$ python3 -q
>>> import numpy as np
>>> import numpy.linalg as la
>>> np.set_printoptions(precision=2, suppress=True, linewidth=160, floatmode="fixed")
>>> tidy = lambda a: np.round(a, 2) + 0
>>> X = np.load("arr.npy")
>>> X
array([[5.00, 0.00, 0.00, 0.00, 0.00, 0.00],
       [0.00, 6.00, 0.00, 1.00, 1.00, 1.00],
       [0.00, 0.00, 5.00, 0.00, 0.00, 0.00],
       [0.00, 1.00, 0.00, 6.00, 1.00, 1.00],
       [0.00, 1.00, 0.00, 1.00, 6.00, 1.00],
       [0.00, 1.00, 0.00, 1.00, 1.00, 6.00]])
>>> # 3 blocks once reordered
>>> low = la.cholesky(X)
>>> la.eigvalsh(X).min() > 0
np.True_
>>> tidy(low @ low.T)
array([[5.00, 0.00, 0.00, 0.00, 0.00, 0.00],
       [0.00, 6.00, 0.00, 1.00, 1.00, 1.00],
       [0.00, 0.00, 5.00, 0.00, 0.00, 0.00],
       [0.00, 1.00, 0.00, 6.00, 1.00, 1.00],
       [0.00, 1.00, 0.00, 1.00, 6.00, 1.00],
       [0.00, 1.00, 0.00, 1.00, 1.00, 6.00]])
>>> tidy(X / np.sqrt(np.outer(np.diag(X), np.diag(X))))
array([[1.00, 0.00, 0.00, 0.00, 0.00, 0.00],
       [0.00, 1.00, 0.00, 0.17, 0.17, 0.17],
       [0.00, 0.00, 1.00, 0.00, 0.00, 0.00],
       [0.00, 0.17, 0.00, 1.00, 0.17, 0.17],
       [0.00, 0.17, 0.00, 0.17, 1.00, 0.17],
       [0.00, 0.17, 0.00, 0.17, 0.17, 1.00]])
>>> tidy(np.prod(np.diag(low)) ** 2), tidy(la.det(X))
(np.float64(28125.0), np.float64(28125.0))
>>> rng = np.random.default_rng(634861)
>>> idx = rng.permutation(6)
>>> idx
array([1, 3, 5, 4, 2, 0])
>>> A2 = X[idx][:, idx]
>>> np.diag(A2)
array([6.00, 6.00, 6.00, 6.00, 5.00, 5.00])
>>> tidy(np.sort(np.abs(la.eigvals(A2))))
array([5.00, 5.00, 5.00, 5.00, 5.00, 9.00])
>>> (X != 0).astype(int)
array([[1, 0, 0, 0, 0, 0],
       [0, 1, 0, 1, 1, 1],
       [0, 0, 1, 0, 0, 0],
       [0, 1, 0, 1, 1, 1],
       [0, 1, 0, 1, 1, 1],
       [0, 1, 0, 1, 1, 1]])
>>> np.flatnonzero(la.matrix_power((X != 0) + (X.T != 0) + np.eye(6), 6)[1])
array([1, 3, 4, 5])
>>> tidy(la.det(X))
np.float64(28125.0)
>>> K = np.load("dump.npy")
>>> K
array([[ 2.23,  0.04,  0.60,  0.00,  0.02, -0.28,  0.01,  0.92],
       [ 4.66, -0.09, -0.28, -0.02,  0.08,  0.09, -3.03,  0.75],
       [ 3.31,  0.02,  0.46,  0.01,  0.07,  0.03, -1.94,  0.08],
       [ 1.30, -0.08, -0.20,  0.00,  0.00, -0.02,  0.73, -1.51],
       [ 7.41,  0.18, -0.66, -0.04, -0.05,  0.18,  1.75, -0.63],
       [-2.83,  0.15, -0.07,  0.02,  0.01,  0.05, -0.64, -0.73],
       [ 1.31, -0.06,  0.46,  0.01,  0.00, -0.26,  0.72, -0.75],
       [-0.41,  0.08, -0.07, -0.01, -0.02,  0.21,  2.41, -0.13],
       [ 6.41,  0.06, -0.11, -0.02, -0.02, -0.09, -1.21,  0.60],
       [ 0.91, -0.15,  0.70, -0.02,  0.05, -0.06,  1.52, -0.82],
       [ 1.84,  0.01,  0.03,  0.02,  0.01,  0.24,  0.15, -0.54],
       [-1.60, -0.05, -0.02, -0.01, -0.09,  0.00, -0.61,  1.52],
       [-1.33,  0.02,  0.72,  0.02,  0.01, -0.27,  0.31,  0.89],
       [ 7.05,  0.00,  0.47, -0.04,  0.05,  0.49,  0.49, -0.47],
       [-3.69,  0.05,  0.03,  0.00,  0.07, -0.04, -2.13,  0.54],
       [ 2.36, -0.02, -0.01,  0.01,  0.02,  0.03, -1.37,  0.61],
       [ 0.40,  0.07,  0.19,  0.01,  0.00, -0.16, -1.48,  0.24],
       [-0.54,  0.18, -0.12,  0.03,  0.03,  0.06,  0.00,  0.13],
       [ 1.12, -0.02, -0.04, -0.02, -0.09,  0.06, -1.27, -0.20],
       [-2.45,  0.08, -0.05,  0.03,  0.04,  0.14, -0.69, -0.91],
       [ 5.22,  0.06,  0.16, -0.01, -0.01,  0.40, -0.50, -1.53]])
>>> u, v = K[17], K[5]
>>> tidy(u @ v)
np.float64(1.47)
>>> tidy(u @ u)
np.float64(0.36)
>>> p = (u @ v) / (u @ u) * u
>>> tidy(p)
array([-2.20,  0.73, -0.49,  0.12,  0.12,  0.24,  0.00,  0.53])
>>> tidy((v - p) @ u)
np.float64(0.0)
>>> tidy(np.outer(u, v))
array([[ 1.53, -0.08,  0.04, -0.01, -0.01, -0.03,  0.35,  0.39],
       [-0.51,  0.03, -0.01,  0.00,  0.00,  0.01, -0.12, -0.13],
       [ 0.34, -0.02,  0.01,  0.00,  0.00, -0.01,  0.08,  0.09],
       [-0.08,  0.00,  0.00,  0.00,  0.00,  0.00, -0.02, -0.02],
       [-0.08,  0.00,  0.00,  0.00,  0.00,  0.00, -0.02, -0.02],
       [-0.17,  0.01,  0.00,  0.00,  0.00,  0.00, -0.04, -0.04],
       [ 0.00,  0.00,  0.00,  0.00,  0.00,  0.00,  0.00,  0.00],
       [-0.37,  0.02, -0.01,  0.00,  0.00,  0.01, -0.08, -0.09]])
>>> x = np.array([4, 5, 2, 0, 5, 1, 5, 2])
>>> target = K @ x
>>> tidy(la.solve(K.T @ K, K.T @ target))
array([4.00, 5.00, 2.00, 0.00, 5.00, 1.00, 5.00, 2.00])
>>> target = target + 0.3 * rng.normal(size=21)
>>> tidy(target)
array([ 11.88,   4.32,   4.87,   4.41,  36.25, -15.18,   8.01,  11.11,  20.78,  10.35,   7.54,  -7.26,  -0.40,  31.36, -24.35,   3.60,  -4.86,  -0.68,  -2.75,
       -14.69,  16.30])
>>> beta, *_ = la.lstsq(K, target)
>>> tidy(la.norm(target - K @ beta))
np.float64(1.06)
>>> tidy(beta)
array([4.01, 4.98, 2.21, 7.27, 2.98, 1.48, 5.10, 2.14])
>>> Xs = K - K.mean(axis=0)
>>> left, sv, VT = la.svd(Xs, full_matrices=False)
>>> np.searchsorted(np.cumsum(sv ** 2) / (sv ** 2).sum(), 0.9) + 1
np.int64(2)
>>> tidy(sv ** 2 / (sv ** 2).sum())
array([0.80, 0.15, 0.04, 0.01, 0.00, 0.00, 0.00, 0.00])
>>> tidy(np.abs(VT[-1]))
array([0.00, 0.08, 0.01, 0.99, 0.07, 0.02, 0.00, 0.01])
>>> tidy((sv ** 2).sum() ** 2 / (sv ** 4).sum())
np.float64(1.52)
>>> C2 = np.cov(K, rowvar=False)
>>> np.argwhere(np.triu(np.abs(np.corrcoef(K.T)) > 0.8, 1))
array([], shape=(0, 2), dtype=int64)
>>> tidy(np.polyfit(K[:, 2], K[:, 0], 1))
array([-1.18,  1.68])
>>> np.median(K, axis=0)
array([ 1.30,  0.02, -0.01,  0.00,  0.01,  0.03, -0.50, -0.13])
>>> C2.shape
(8, 8)
>>> np.argsort(-K.std(axis=0).round(6), kind="stable")
array([0, 6, 7, 2, 5, 1, 4, 3])
>>> tidy(la.eigvalsh(C2)[::-1])
array([10.37,  1.98,  0.52,  0.12,  0.02,  0.01,  0.00,  0.00])
>>> x = np.array([-1, 3, 3, 3, 2, 0, -1, 1])
>>> (K @ x).argmax()
np.int64(14)
>>> la.norm(K @ x) <= la.norm(K, 2) * la.norm(x) + 1e-9
np.True_
>>> K @ np.eye(8)[1]
array([ 0.04, -0.09,  0.02, -0.08,  0.18,  0.15, -0.06,  0.08,  0.06, -0.15,  0.01, -0.05,  0.02,  0.00,  0.05, -0.02,  0.07,  0.18, -0.02,  0.08,  0.06])
>>> np.sign((K @ x).round(6))
array([ 1.00, -1.00,  1.00, -1.00, -1.00,  1.00, -1.00, -1.00, -1.00, -1.00, -1.00,  1.00,  1.00, -1.00,  1.00, -1.00,  1.00,  1.00, -1.00,  1.00, -1.00])
>>> A2 = np.array([[-2, -1], [2, 0], [-1, 2], [0, 1], [-2, -2], [1, 1]])
>>> basis = np.array([[1, 0, 0, 1, -1, 0, -2, 1], [0, -2, 1, 2, 0, 2, -2, 2]])
>>> M = A2 @ basis
>>> M
array([[-2,  2, -1, -4,  2, -2,  6, -4],
       [ 2,  0,  0,  2, -2,  0, -4,  2],
       [-1, -4,  2,  3,  1,  4, -2,  3],
       [ 0, -2,  1,  2,  0,  2, -2,  2],
       [-2,  4, -2, -6,  2, -4,  8, -6],
       [ 1, -2,  1,  3, -1,  2, -4,  3]])
>>> # null space of dimension 6
>>> r = la.matrix_rank(M)
>>> r
np.int64(2)
>>> ns = la.svd(M)[2][r:].T
>>> np.allclose(M @ ns, 0)
True
>>> la.matrix_rank(M.T @ M), la.matrix_rank(M @ M.T)
(np.int64(2), np.int64(2))
>>> tidy(ns @ ns.T)
array([[ 0.80, -0.15,  0.08, -0.05,  0.20,  0.15,  0.25, -0.05],
       [-0.15,  0.69,  0.15,  0.15,  0.15,  0.31,  0.00,  0.15],
       [ 0.08,  0.15,  0.92, -0.08, -0.08, -0.15,  0.00, -0.08],
       [-0.05,  0.15, -0.08,  0.80,  0.05, -0.15,  0.25, -0.20],
       [ 0.20,  0.15, -0.08,  0.05,  0.80, -0.15, -0.25,  0.05],
       [ 0.15,  0.31, -0.15, -0.15, -0.15,  0.69,  0.00, -0.15],
       [ 0.25,  0.00,  0.00,  0.25, -0.25,  0.00,  0.50,  0.25],
       [-0.05,  0.15, -0.08, -0.20,  0.05, -0.15,  0.25,  0.80]])
>>> [int(la.matrix_rank(np.delete(M, i, axis=0))) for i in range(6)]
[2, 2, 2, 2, 2, 2]
